In [1]: import numpy as np

In [2]: from numpy import linalg as LA

In [3]: np.set_printoptions(precision=2, suppress=True, linewidth=140)

In [4]: W0 = np.load("data.npy")

In [5]: W0
Out[5]: 
array([[ 0, -8, -1, -6, -2, -1,  6, -6,  8, -5],
       [ 0,  0,  9, -9,  8, -9,  9,  9,  5, -4],
       [ 0,  0,  0, -8, -5,  2,  9,  2,  0,  1],
       [ 0,  0,  0,  0,  1,  3,  9,  0, -3,  7],
       [ 0,  0,  0,  0,  0,  9, -9,  7,  7,  3],
       [ 0,  0,  0,  0,  0,  0,  7,  4, -5, -2],
       [ 0,  0,  0,  0,  0,  0,  0,  8,  1,  3],
       [ 0,  0,  0,  0,  0,  0,  0,  0, -2,  9],
       [ 0,  0,  0,  0,  0,  0,  0,  0,  0, -9],
       [ 0,  0,  0,  0,  0,  0,  0,  0,  0,  0]])

In [6]: np.abs(np.diag(LA.qr(W0)[1])) > 1e-9
Out[6]: array([False, False, False, False, False, False, False, False, False, False])

In [7]: np.unique(W0.round(6), axis=0).shape
Out[7]: (10, 10)

In [8]: LA.lstsq(W0[:-1].T, W0[-1])[2]
Out[8]: np.int32(9)

In [9]: np.round(np.trace(LA.pinv(W0) @ W0), 2)
Out[9]: np.float64(9.0)

In [10]: np.allclose(W0[:-1].T @ LA.lstsq(W0[:-1].T, W0[-1])[0], W0[-1])
Out[10]: True

In [11]: np.prod(np.diag(W0)), round(float(LA.det(W0)), 2)
Out[11]: (np.int64(0), 0.0)

In [12]: rank = LA.matrix_rank(W0)

In [13]: rank
Out[13]: np.int64(9)

In [14]: N = LA.svd(W0)[2][rank:].T

In [15]: N[:, 0] / N[np.abs(N[:, 0]).round(6).argmax(), 0]
Out[15]: array([1., 0., 0., 0., 0., 0., 0., 0., 0., 0.])

In [16]: N @ N.T
Out[16]: 
array([[1., 0., 0., 0., 0., 0., 0., 0., 0., 0.],
       [0., 0., 0., 0., 0., 0., 0., 0., 0., 0.],
       [0., 0., 0., 0., 0., 0., 0., 0., 0., 0.],
       [0., 0., 0., 0., 0., 0., 0., 0., 0., 0.],
       [0., 0., 0., 0., 0., 0., 0., 0., 0., 0.],
       [0., 0., 0., 0., 0., 0., 0., 0., 0., 0.],
       [0., 0., 0., 0., 0., 0., 0., 0., 0., 0.],
       [0., 0., 0., 0., 0., 0., 0., 0., 0., 0.],
       [0., 0., 0., 0., 0., 0., 0., 0., 0., 0.],
       [0., 0., 0., 0., 0., 0., 0., 0., 0., 0.]])

In [17]: np.argsort(-LA.norm(W0, axis=0).round(6), kind="stable")[:3]
Out[17]: array([6, 9, 7])

In [18]: LA.cond(W0) > 100
Out[18]: np.True_

In [19]: m1 = np.tril(np.array([[-8, -2, 3, -5, -3, 0, -4, -4, 7],
    ...:     [7, -3, 4, -1, 5, -2, -6, 6, -9],
    ...:     [-1, -3, -6, 9, 7, -9, 5, -6, 7],
    ...:     [7, -8, 3, -9, 3, 9, -2, -3, -9],
    ...:     [-9, 5, 0, 6, -4, -8, 8, -4, 9],
    ...:     [-6, 2, 7, -5, -5, -4, 7, -3, -8],
    ...:     [9, 2, -9, 2, 1, -9, 4, -8, 6],
    ...:     [-2, 1, -7, 2, 6, -6, -9, 2, -6],
    ...:     [-8, -9, 0, 5, 9, -7, -7, 3, 6]]), -1) + np.eye(9, dtype=int)

In [20]: m1
Out[20]: 
array([[ 1,  0,  0,  0,  0,  0,  0,  0,  0],
       [ 7,  1,  0,  0,  0,  0,  0,  0,  0],
       [-1, -3,  1,  0,  0,  0,  0,  0,  0],
       [ 7, -8,  3,  1,  0,  0,  0,  0,  0],
       [-9,  5,  0,  6,  1,  0,  0,  0,  0],
       [-6,  2,  7, -5, -5,  1,  0,  0,  0],
       [ 9,  2, -9,  2,  1, -9,  1,  0,  0],
       [-2,  1, -7,  2,  6, -6, -9,  1,  0],
       [-8, -9,  0,  5,  9, -7, -7,  3,  1]])

In [21]: rng = np.random.default_rng(64272)

In [22]: lab = rng.permutation(9)

In [23]: lab
Out[23]: array([5, 0, 8, 1, 2, 4, 3, 7, 6])

In [24]: other = m1[lab][:, lab]

In [25]: other
Out[25]: 
array([[ 1, -6,  0,  2,  7, -5, -5,  0,  0],
       [ 0,  1,  0,  0,  0,  0,  0,  0,  0],
       [-7, -8,  1, -9,  0,  9,  5,  3, -7],
       [ 0,  7,  0,  1,  0,  0,  0,  0,  0],
       [ 0, -1,  0, -3,  1,  0,  0,  0,  0],
       [ 0, -9,  0,  5,  0,  1,  6,  0,  0],
       [ 0,  7,  0, -8,  3,  0,  1,  0,  0],
       [-6, -2,  0,  1, -7,  6,  2,  1, -9],
       [-9,  9,  0,  2, -9,  1,  2,  0,  1]])

In [26]: np.sort(np.abs(LA.eigvals(other)))
Out[26]: array([1., 1., 1., 1., 1., 1., 1., 1., 1.])

In [27]: np.diag(other)
Out[27]: array([1, 1, 1, 1, 1, 1, 1, 1, 1])

In [28]: np.allclose(other, m1)
Out[28]: False

In [29]: round(float(LA.det(other)), 2), round(LA.det(m1[lab]), 2)
Out[29]: (1.0, np.float64(-1.0))

In [30]: np.allclose(m1 @ m1.T, m1.T @ m1)
Out[30]: False

In [31]: np.round(LA.det(m1), 2)
Out[31]: np.float64(1.0)

In [32]: np.allclose(m1, m1.T)
Out[32]: False

In [33]: X = np.load("sample14.npy")

In [34]: X
Out[34]: 
array([[ 2,  0, -2,  1, -1, -2,  1,  1, -1],
       [ 2,  0,  1,  2, -2, -2,  0, -2,  0],
       [-2, -2, -2,  2,  2,  0,  2,  2, -1],
       [-2,  2, -2,  2, -2,  0, -2, -2, -1],
       [ 1, -1,  0, -1,  2,  2, -1,  2,  0],
       [ 6,  0,  0,  5, -5, -6,  1, -3, -1]])

In [35]: [round(float(x), 2) for x in LA.svd(X, compute_uv=False)[:3]]
Out[35]: [13.04, 5.83, 5.36]

In [36]: LA.matrix_rank(X, rtol=0.1)
Out[36]: np.int64(5)
